% python3 -q
>>> import numpy as np
>>> np.set_printoptions(precision=2, suppress=True, linewidth=120, floatmode="fixed")
>>> def tidy(a):
...     return np.round(a, 2) + 0
... 
>>> arr = np.arange(72).reshape(9, 8) + 3
>>> print(arr)
[[ 3  4  5  6  7  8  9 10]
 [11 12 13 14 15 16 17 18]
 [19 20 21 22 23 24 25 26]
 [27 28 29 30 31 32 33 34]
 [35 36 37 38 39 40 41 42]
 [43 44 45 46 47 48 49 50]
 [51 52 53 54 55 56 57 58]
 [59 60 61 62 63 64 65 66]
 [67 68 69 70 71 72 73 74]]
>>> # rank 2
>>> np.argsort(-np.linalg.norm(arr, axis=0).round(6), kind="stable")[:3]
array([7, 6, 5])
>>> U, s, VT = np.linalg.svd(arr)
>>> np.argmax(s[:-1] / (s[1:] + 1e-6)) + 1
np.int64(2)
>>> tidy(s)
array([371.13,   9.18,   0.00,   0.00,   0.00,   0.00,   0.00,   0.00])
>>> Y = U[:, :2] @ np.diag(s[:2]) @ VT[:2]
>>> print(tidy(np.linalg.norm(arr - Y) / np.linalg.norm(arr)))
0.0
>>> np.linalg.matrix_rank(arr, rtol=0.05)
np.int64(1)
>>> print(tidy(Y))
[[ 3.00  4.00  5.00  6.00  7.00  8.00  9.00 10.00]
 [11.00 12.00 13.00 14.00 15.00 16.00 17.00 18.00]
 [19.00 20.00 21.00 22.00 23.00 24.00 25.00 26.00]
 [27.00 28.00 29.00 30.00 31.00 32.00 33.00 34.00]
 [35.00 36.00 37.00 38.00 39.00 40.00 41.00 42.00]
 [43.00 44.00 45.00 46.00 47.00 48.00 49.00 50.00]
 [51.00 52.00 53.00 54.00 55.00 56.00 57.00 58.00]
 [59.00 60.00 61.00 62.00 63.00 64.00 65.00 66.00]
 [67.00 68.00 69.00 70.00 71.00 72.00 73.00 74.00]]
>>> tidy(np.linalg.norm(Y, "nuc"))
np.float64(380.31)
>>> tidy(np.linalg.norm(Y[5], 1)), tidy(np.linalg.norm(Y[5], np.inf))
(np.float64(372.0), np.float64(50.0))
>>> tidy(Y[5] @ Y[8])
np.float64(26268.0)
>>> print(tidy(np.linalg.norm(Y, axis=0)))
[121.92 124.52 127.13 129.75 132.40 135.06 137.73 140.41]
>>> print(tidy(np.linalg.norm(Y, 1)), tidy(np.linalg.norm(Y, np.inf)))
378.0 564.0
>>> ang = np.radians(15)
>>> R = np.eye(8)
>>> R[4, 4] = R[2, 2] = np.cos(ang)
>>> R[4, 2], R[2, 4] = -np.sin(ang), np.sin(ang)
>>> print(tidy(R))
[[ 1.00  0.00  0.00  0.00  0.00  0.00  0.00  0.00]
 [ 0.00  1.00  0.00  0.00  0.00  0.00  0.00  0.00]
 [ 0.00  0.00  0.97  0.00  0.26  0.00  0.00  0.00]
 [ 0.00  0.00  0.00  1.00  0.00  0.00  0.00  0.00]
 [ 0.00  0.00 -0.26  0.00  0.97  0.00  0.00  0.00]
 [ 0.00  0.00  0.00  0.00  0.00  1.00  0.00  0.00]
 [ 0.00  0.00  0.00  0.00  0.00  0.00  1.00  0.00]
 [ 0.00  0.00  0.00  0.00  0.00  0.00  0.00  1.00]]
>>> Y = arr @ R.T
>>> np.allclose(np.linalg.norm(arr, axis=1), np.linalg.norm(Y, axis=1))
True
>>> f, r1 = R[1], R[5]
>>> f @ f
np.float64(1.0)
>>> print(f @ r1)
0.0
>>> p = (f @ r1) / (f @ f) * f
>>> np.linalg.matrix_rank(np.outer(f, r1))
np.int64(1)
>>> m1 = np.loadtxt("arr.csv", delimiter=",")
>>> m1
array([[1.00, 1.00, 4.00, 2.00, 3.00, 1.00],
       [1.00, 0.00, 2.00, 2.00, 1.00, 1.00],
       [0.00, 2.00, 0.00, 0.00, 1.00, 1.00],
       [0.00, 0.00, 0.00, 0.00, 0.00, 0.00],
       [1.00, 1.00, 4.00, 1.00, 2.00, 2.00],
       [2.00, 1.00, 0.00, 0.00, 0.00, 1.00],
       [1.00, 0.00, 2.00, 2.00, 1.00, 1.00],
       [2.00, 2.00, 8.00, 4.00, 3.00, 3.00],
       [1.00, 1.00, 4.00, 2.00, 3.00, 1.00],
       [0.00, 2.00, 0.00, 0.00, 1.00, 1.00],
       [1.00, 0.00, 2.00, 1.00, 0.00, 2.00],
       [0.00, 2.00, 0.00, 0.00, 1.00, 1.00],
       [2.00, 1.00, 0.00, 0.00, 0.00, 1.00],
       [0.00, 2.00, 0.00, 0.00, 1.00, 1.00],
       [2.00, 1.00, 6.00, 3.00, 3.00, 3.00],
       [0.00, 1.00, 2.00, 1.00, 0.00, 0.00],
       [0.00, 0.00, 0.00, 0.00, 0.00, 0.00],
       [1.00, 0.00, 2.00, 1.00, 0.00, 2.00],
       [0.00, 1.00, 2.00, 1.00, 0.00, 0.00],
       [2.00, 1.00, 0.00, 0.00, 0.00, 1.00],
       [0.00, 1.00, 2.00, 1.00, 0.00, 0.00],
       [0.00, 0.00, 0.00, 0.00, 0.00, 0.00],
       [2.00, 4.00, 2.00, 0.00, 3.00, 2.00],
       [0.00, 0.00, 0.00, 0.00, 0.00, 0.00],
       [0.00, 2.00, 0.00, 0.00, 1.00, 1.00],
       [0.00, 0.00, 0.00, 0.00, 0.00, 0.00],
       [1.00, 2.00, 2.00, 2.00, 2.00, 2.00],
       [0.00, 0.00, 0.00, 0.00, 0.00, 0.00],
       [4.00, 2.00, 6.00, 4.00, 1.00, 4.00],
       [1.00, 0.00, 2.00, 2.00, 1.00, 1.00],
       [1.00, 1.00, 4.00, 2.00, 0.00, 2.00],
       [3.00, 2.00, 4.00, 3.00, 1.00, 2.00],
       [1.00, 1.00, 4.00, 2.00, 3.00, 1.00]])
>>> # row 6 repeats row 1
>>> cen = m1 - m1.mean(axis=0)
>>> U, s, VT = np.linalg.svd(cen, full_matrices=False)
>>> print(np.linalg.matrix_rank(cen))
6
>>> print(tidy(np.abs(VT[-1])))
[0.29 0.08 0.46 0.80 0.07 0.23]
>>> (np.sign(U[:, 0]) == np.sign(U[0, 0])).astype(int)
array([1, 1, 0, 0, 1, 0, 1, 1, 1, 0, 0, 0, 0, 0, 1, 0, 0, 0, 0, 0, 0, 0, 1, 0, 0, 0, 1, 0, 1, 1, 1, 1, 1])
>>> print(tidy(cen.mean(axis=0)))
[0.00 0.00 0.00 0.00 0.00 0.00]
>>> tidy(s ** 2 / (s ** 2).sum())
array([0.74, 0.12, 0.09, 0.03, 0.02, 0.01])
>>> tidy(VT[0] * np.sign(VT[0, np.abs(VT[0]).argmax()]))
array([0.26, 0.11, 0.76, 0.41, 0.28, 0.30])
>>> tidy(s)
array([15.64,  6.23,  5.31,  3.07,  2.42,  2.11])
>>> np.abs(VT[0]).argmax()
np.int64(2)
>>> P = m1 @ np.linalg.solve(m1.T @ m1, m1.T)
>>> np.linalg.matrix_rank(np.eye(33) - P)
np.int64(27)
>>> tidy(np.trace(P))
np.float64(6.0)
>>> D = np.linalg.norm(m1[:, None] - m1[None], axis=-1)
>>> D[18].round(6).argsort(kind="stable")[:4]
array([15, 18, 20,  1])
>>> mat = np.loadtxt("case1.csv", delimiter=",")
>>> mat
array([[ 55.00,   6.00,   2.00,   0.00,  -3.00,   3.00,  -3.00,   0.00,   5.00],
       [  7.00,  19.00,  -8.00,  -4.00,   2.00,  -3.00,   6.00,  -3.00,   3.00],
       [ -1.00,   0.00,  12.00,  -8.00,   7.00,  -1.00,   3.00,  -6.00,  -7.00],
       [  3.00,  -3.00,   3.00,  42.00,  -8.00,  -5.00,   7.00,   3.00,   8.00],
       [  0.00,  -1.00,  -3.00,   0.00, -34.00,   6.00,   4.00,  -4.00,   7.00],
       [ -1.00,   5.00,   5.00,   9.00,  -7.00,  -8.00,   3.00,  -9.00,  -3.00],
       [ -2.00,  -4.00,  -2.00,  -3.00,   3.00,   8.00, -26.00,  -8.00,   6.00],
       [ -1.00,   6.00,  -8.00,  -2.00,   9.00,   7.00,   7.00,  -3.00,  -1.00],
       [ -1.00,   7.00,  -1.00,   0.00,  -4.00,  -9.00,   9.00,  -9.00,  16.00]])
>>> def softmax(z):
...     e = np.exp(z - z.max(axis=-1, keepdims=True))
...     return e / e.sum(axis=-1, keepdims=True)
... 
>>> tidy(softmax(10 * mat[8]))
array([0.00, 0.00, 0.00, 0.00, 0.00, 0.00, 0.00, 0.00, 1.00])
>>> tidy(softmax(mat[8]))
array([0.00, 0.00, 0.00, 0.00, 0.00, 0.00, 0.00, 0.00, 1.00])
>>> tidy(softmax(mat[8] + -2))
array([0.00, 0.00, 0.00, 0.00, 0.00, 0.00, 0.00, 0.00, 1.00])
>>> scores = mat @ mat.T / np.sqrt(9)
>>> tidy(softmax(scores)[8] @ mat)
array([-1.00,  7.00, -1.00,  0.00, -4.00, -9.00,  9.00, -9.00, 16.00])
>>> tidy(softmax(scores + np.triu(np.full(scores.shape, -np.inf), 1)))
array([[1.00, 0.00, 0.00, 0.00, 0.00, 0.00, 0.00, 0.00, 0.00],
       [0.00, 1.00, 0.00, 0.00, 0.00, 0.00, 0.00, 0.00, 0.00],
       [0.00, 0.00, 1.00, 0.00, 0.00, 0.00, 0.00, 0.00, 0.00],
       [0.00, 0.00, 0.00, 1.00, 0.00, 0.00, 0.00, 0.00, 0.00],
       [0.00, 0.00, 0.00, 0.00, 1.00, 0.00, 0.00, 0.00, 0.00],
       [0.00, 0.00, 0.00, 1.00, 0.00, 0.00, 0.00, 0.00, 0.00],
       [0.00, 0.00, 0.00, 0.00, 0.00, 0.00, 1.00, 0.00, 0.00],
       [0.00, 0.00, 0.00, 0.00, 0.00, 0.00, 0.00, 1.00, 0.00],
       [0.00, 0.00, 0.00, 0.00, 0.00, 0.00, 0.00, 0.00, 1.00]])
>>> softmax(scores).round(6).argmax(axis=1)
array([0, 1, 2, 3, 4, 3, 6, 7, 8])
>>> W2 = np.array([[0, 5, 2, 4], [2, 3, 4, 0], [2, 5, 2, 3], [2, 2, 2, 4]])
>>> rng = np.random.default_rng(12172)
>>> F = (rng.random((22, 4)) < 0.25) @ W2
>>> F
array([[ 0,  0,  0,  0],
       [ 2,  7,  4,  8],
       [ 4,  8,  6,  3],
       [ 2,  5,  2,  3],
       [ 0,  0,  0,  0],
       [ 0,  0,  0,  0],
       [ 4,  5,  6,  4],
       [ 0,  0,  0,  0],
       [ 2,  7,  4,  8],
       [ 0,  5,  2,  4],
       [ 0,  0,  0,  0],
       [ 0,  0,  0,  0],
       [ 0,  5,  2,  4],
       [ 0,  0,  0,  0],
       [ 2,  3,  4,  0],
       [ 0,  5,  2,  4],
       [ 2,  8,  6,  4],
       [ 2,  5,  2,  3],
       [ 4,  7,  4,  7],
       [ 4, 12,  6, 11],
       [ 2,  3,  4,  0],
       [ 4, 10,  8,  8]])
>>> cen = F - F.mean(axis=1)
Traceback (most recent call last):
  File "<python-input-63>", line 1, in <module>
    cen = F - F.mean(axis=1)
          ~~^~~~~~~~~~~~~~~~
ValueError: operands could not be broadcast together with shapes (22,4) (22,) 
>>> cen = F - F.mean(axis=0)
>>> U, s, VT = np.linalg.svd(cen, full_matrices=False)
>>> np.linalg.matrix_rank(cen)
np.int64(4)
>>> print(np.searchsorted(np.cumsum(s ** 2) / (s ** 2).sum(), 0.9) + 1)
2
>>> tidy(s ** 2 / (s ** 2).sum())
array([0.88, 0.09, 0.02, 0.01])
>>> tidy(cen.mean(axis=0))
array([0.00, 0.00, 0.00, 0.00])
>>> tidy(VT[0] * np.sign(VT[0, np.abs(VT[0]).argmax()]))
array([0.24, 0.66, 0.41, 0.58])
>>> np.abs(U[:, 0]).argmax()
np.int64(19)
>>> tidy(np.abs(VT[-1]))
array([0.57, 0.42, 0.66, 0.25])
>>> U, s, VT = np.linalg.svd(F, full_matrices=False)
>>> tidy(s)
array([38.56,  8.01,  3.75,  2.60])
>>> tidy(U.T @ U)
array([[1.00, 0.00, 0.00, 0.00],
       [0.00, 1.00, 0.00, 0.00],
       [0.00, 0.00, 1.00, 0.00],
       [0.00, 0.00, 0.00, 1.00]])
>>> (s > 1e-8).sum()
np.int64(4)
>>> M = np.load("x.npy")
>>> print(M)
[[-15.67  -3.74   7.74]
 [-12.44  -1.43   5.30]
 [ -2.20   1.68  -0.57]
 [ -1.61   1.40  -0.63]
 [ -1.11   1.06  -0.59]
 [ -0.84   0.83  -0.53]
 [ -0.57   0.59  -0.42]
 [ -0.37   0.38  -0.30]
 [ -0.13   0.13  -0.12]
 [  0.55  -0.37   0.69]
 [  0.72  -0.34   0.92]
 [  0.91  -0.22   1.17]
 [  1.02  -0.09   1.31]
 [  1.26   0.29   1.56]
 [  1.42   0.59   1.69]
 [  1.97   1.93   1.99]
 [  2.08   2.21   2.02]
 [  3.57   6.58   2.02]
 [  6.17  14.48   1.02]
 [  7.53  18.59   0.28]
 [  7.62  18.87   0.22]
 [  7.86  19.59   0.08]]
>>> Y = M / np.linalg.norm(M, axis=1, keepdims=True)
>>> gram = Y @ Y.T
>>> print(tidy(np.linalg.norm(Y, axis=1)))
[1.00 1.00 1.00 1.00 1.00 1.00 1.00 1.00 1.00 1.00 1.00 1.00 1.00 1.00 1.00 1.00 1.00 1.00 1.00 1.00 1.00 1.00]
>>> (gram - 2 * np.eye(22)).round(6).argmax(axis=1)
array([ 1,  0,  3,  4,  5,  6,  7,  6,  7, 10,  9, 12, 11, 14, 13, 16, 15, 18, 19, 20, 19, 20])
>>> Y = M / np.sqrt((M ** 2).mean(axis=1, keepdims=True))
>>> np.linalg.matrix_rank(M - M.mean(axis=1, keepdims=True))
np.int64(2)
>>> J = np.loadtxt("a.csv", delimiter=",")
>>> tidy(J)
array([[-3.03, -2.39,  1.03, -1.89, -0.81,  0.86,  0.54, -1.94],
       [-0.51, -1.47,  0.20, -1.42,  3.26,  0.38, -2.09,  2.32],
       [ 1.69, -1.03, -1.12,  1.06,  1.03,  3.76, -0.30, -1.86],
       [ 0.51,  1.96,  1.47, -2.14,  1.21,  1.63,  3.08,  0.73],
       [ 2.36,  0.68,  0.95, -2.99, -1.14, -0.33, -2.38, -1.44],
       [ 1.18, -1.02,  0.85,  0.44,  2.72, -2.56,  1.23, -2.49],
       [-1.18,  1.76,  3.48,  1.97,  0.61,  0.82, -1.70, -0.76],
       [-2.02,  2.76, -2.60, -0.84,  1.45, -0.19, -0.82, -1.73]])
>>> U, s = np.linalg.svd(J)
Traceback (most recent call last):
  File "<python-input-87>", line 1, in <module>
    U, s = np.linalg.svd(J)
    ^^^^
ValueError: too many values to unpack (expected 2)
>>> U, s, VT = np.linalg.svd(J, full_matrices=False)
>>> tidy(U.T @ J @ VT.T)
array([[5.00, 0.00, 0.00, 0.00, 0.00, 0.00, 0.00, 0.00],
       [0.00, 5.00, 0.00, 0.00, 0.00, 0.00, 0.00, 0.00],
       [0.00, 0.00, 5.00, 0.00, 0.00, 0.00, 0.00, 0.00],
       [0.00, 0.00, 0.00, 5.00, 0.00, 0.00, 0.00, 0.00],
       [0.00, 0.00, 0.00, 0.00, 5.00, 0.00, 0.00, 0.00],
       [0.00, 0.00, 0.00, 0.00, 0.00, 5.00, 0.00, 0.00],
       [0.00, 0.00, 0.00, 0.00, 0.00, 0.00, 5.00, 0.00],
       [0.00, 0.00, 0.00, 0.00, 0.00, 0.00, 0.00, 5.00]])
>>> print(U.shape, s.shape, VT.shape)
(8, 8) (8,) (8, 8)
>>> tidy(s)
array([5.00, 5.00, 5.00, 5.00, 5.00, 5.00, 5.00, 5.00])
>>> np.allclose(U * s @ VT, J)
True
>>> tidy(VT @ VT.T)
array([[1.00, 0.00, 0.00, 0.00, 0.00, 0.00, 0.00, 0.00],
       [0.00, 1.00, 0.00, 0.00, 0.00, 0.00, 0.00, 0.00],
       [0.00, 0.00, 1.00, 0.00, 0.00, 0.00, 0.00, 0.00],
       [0.00, 0.00, 0.00, 1.00, 0.00, 0.00, 0.00, 0.00],
       [0.00, 0.00, 0.00, 0.00, 1.00, 0.00, 0.00, 0.00],
       [0.00, 0.00, 0.00, 0.00, 0.00, 1.00, 0.00, 0.00],
       [0.00, 0.00, 0.00, 0.00, 0.00, 0.00, 1.00, 0.00],
       [0.00, 0.00, 0.00, 0.00, 0.00, 0.00, 0.00, 1.00]])
